$ python3 -q
>>> import numpy as np
>>> np.set_printoptions(precision=1, suppress=True, linewidth=160, legacy="1.25")
>>> J = np.loadtxt("sample1.csv", delimiter=",")
>>> J.round(1) + 0
array([[ 1.5,  0.4,  0.5,  0. ],
       [-1.6,  0.1,  0.6, -0.8],
       [ 0.7, -0.5, -1.2,  0.4],
       [ 0.6, -0.8, -1.8,  1.9],
       [ 1. , -0.6, -1.4,  1.4],
       [-1.6,  0.2,  0.7,  0.1],
       [-2. ,  0.1,  0.6, -1.5],
       [-4.2,  0.1,  1.2, -1.5],
       [ 0.6,  0.5,  0.8, -0.3]])
>>> # looks like rank 3
>>> def softmax(z):
...     e = np.exp(z - z.max(axis=-1, keepdims=True))
...     return e / e.sum(axis=-1, keepdims=True)
... 
>>> softmax(J[2])
array([0.5, 0.1, 0.1, 0.3])
>>> np.round(softmax(10 * J[2]), 1) + 0
array([1., 0., 0., 0.])
>>> softmax(J).sum(axis=1)
array([1., 1., 1., 1., 1., 1., 1., 1., 1.])
>>> att = J @ J.T / np.sqrt(4)
>>> softmax(att).round(6).argmax(axis=1)
array([0, 7, 3, 3, 3, 7, 7, 7, 0])
>>> print(softmax(att)[2] @ J)
[ 0.7 -0.5 -1.2  1.1]
>>> M = np.loadtxt("dump.csv", delimiter=",")
>>> print(M)
[[ 1.   0.   0.   0.   0. ]
 [ 0.   1.   0.   0.   0. ]
 [ 0.   0.   0.7  0.7  0. ]
 [ 0.   0.  -0.7  0.7  0. ]
 [ 0.   0.   0.   0.   1. ]]
>>> print(softmax(M[2]))
[0.1 0.1 0.3 0.3 0.1]
>>> print(np.round(softmax(10 * M[2]), 1) + 0)
[0.  0.  0.5 0.5 0. ]
>>> att = M @ M.T / np.sqrt(5)
>>> softmax(att + np.triu(np.full(att.shape, -np.inf), 1))
array([[1. , 0. , 0. , 0. , 0. ],
       [0.4, 0.6, 0. , 0. , 0. ],
       [0.3, 0.3, 0.4, 0. , 0. ],
       [0.2, 0.2, 0.2, 0.3, 0. ],
       [0.2, 0.2, 0.2, 0.2, 0.3]])
>>> softmax(att)[2] @ M
array([0.2, 0.2, 0.1, 0.3, 0.2])
